In [1]: import numpy as np

In [2]: import numpy.linalg as la

In [3]: np.set_printoptions(precision=4, suppress=True, linewidth=200)

In [4]: rd = lambda a: np.round(a, 4) + 0

In [5]: rng = np.random.default_rng(30)

In [6]: m1 = np.eye(3, dtype=int)[rng.permutation(3)]

In [7]: m1
Out[7]: 
array([[1, 0, 0],
       [0, 1, 0],
       [0, 0, 1]])

In [8]: Q, V = la.qr(m1[:, :2])[0], la.qr(m1[:, 2:])[0]

In [9]: sig = la.svd(Q.T @ V, compute_uv=False)

In [10]: print(rd(la.norm(Q @ Q.T - V @ V.T, 2)))
1.0

In [11]: sig
Out[11]: array([0.])

In [12]: ev, V = la.eig(m1)

In [13]: ev
Out[13]: array([1., 1., 1.])

In [14]: rd(np.sort(la.eigvals(la.inv(m1))))
Out[14]: array([1., 1., 1.])

In [15]: rd(np.sort(la.eigvals(m1.T)))
Out[15]: array([1., 1., 1.])

In [16]: print(m1 @ V[:, 0] - ev[0] * V[:, 0])
[0. 0. 0.]

In [17]: print(np.prod(ev))
1.0

In [18]: W0 = np.load("w.npy")

In [19]: print(W0)
[[-9  4]
 [ 4 -9]]

In [20]: rd(la.det(m1))
Out[20]: np.float64(1.0)

In [21]: rd(np.sort(np.abs(la.eigvals(m1))))
Out[21]: array([1., 1., 1.])

In [22]: print(np.trace(m1))
3

In [23]: (m1 + m1.T) / 2
Out[23]: 
array([[1., 0., 0.],
       [0., 1., 0.],
       [0., 0., 1.]])

In [24]: A = np.load("test10.npy")

In [25]: A
Out[25]: 
array([[-0.7,  0.7,  0.5],
       [ 1.5,  0.3, -0.4],
       [-1.1, -1. , -1. ],
       [-1. , -1.3, -1.3],
       [ 0.8, -1.2,  0. ],
       [-0.1, -1.3, -0.9],
       [ 0.2, -0.9, -2. ],
       [11. ,  4. ,  9. ],
       [-0.4, -0.3,  0.8],
       [ 0.4,  0.4, -0.7],
       [-0.7,  0. , -0.5],
       [ 0.6, -0.6,  0.2],
       [-1. , -0.4, -0.5],
       [ 0.2, -0.2,  0.2],
       [-0.7, -1.4, -1. ]])

In [26]: # row 7 dominates

In [27]: A2 = A + rng.integers(-2, 3, (15, 1)) @ rng.integers(-2, 3, (1, 3))

In [28]: rd(A2)
Out[28]: 
array([[-1.7,  1.7,  0.5],
       [ 1.5,  0.3, -0.4],
       [-0.1, -2. , -1. ],
       [ 1. , -3.3, -1.3],
       [-0.2, -0.2,  0. ],
       [-0.1, -1.3, -0.9],
       [ 1.2, -1.9, -2. ],
       [10. ,  5. ,  9. ],
       [ 1.6, -2.3,  0.8],
       [-1.6,  2.4, -0.7],
       [ 1.3, -2. , -0.5],
       [ 1.6, -1.6,  0.2],
       [-2. ,  0.6, -0.5],
       [ 2.2, -2.2,  0.2],
       [ 1.3, -3.4, -1. ]])

In [29]: rd(la.svd(A2 - A, compute_uv=False))
Out[29]: array([7.874, 0.   , 0.   ])

In [30]: rd(A2 - A)
Out[30]: 
array([[-1.,  1.,  0.],
       [ 0.,  0.,  0.],
       [ 1., -1.,  0.],
       [ 2., -2.,  0.],
       [-1.,  1.,  0.],
       [ 0.,  0.,  0.],
       [ 1., -1.,  0.],
       [-1.,  1.,  0.],
       [ 2., -2.,  0.],
       [-2.,  2.,  0.],
       [ 2., -2.,  0.],
       [ 1., -1.,  0.],
       [-1.,  1.,  0.],
       [ 2., -2.,  0.],
       [ 2., -2.,  0.]])

In [31]: np.abs(A2 - A).sum(axis=1)
Out[31]: array([2., 0., 2., 4., 2., 0., 2., 2., 4., 4., 4., 2., 2., 4., 4.])
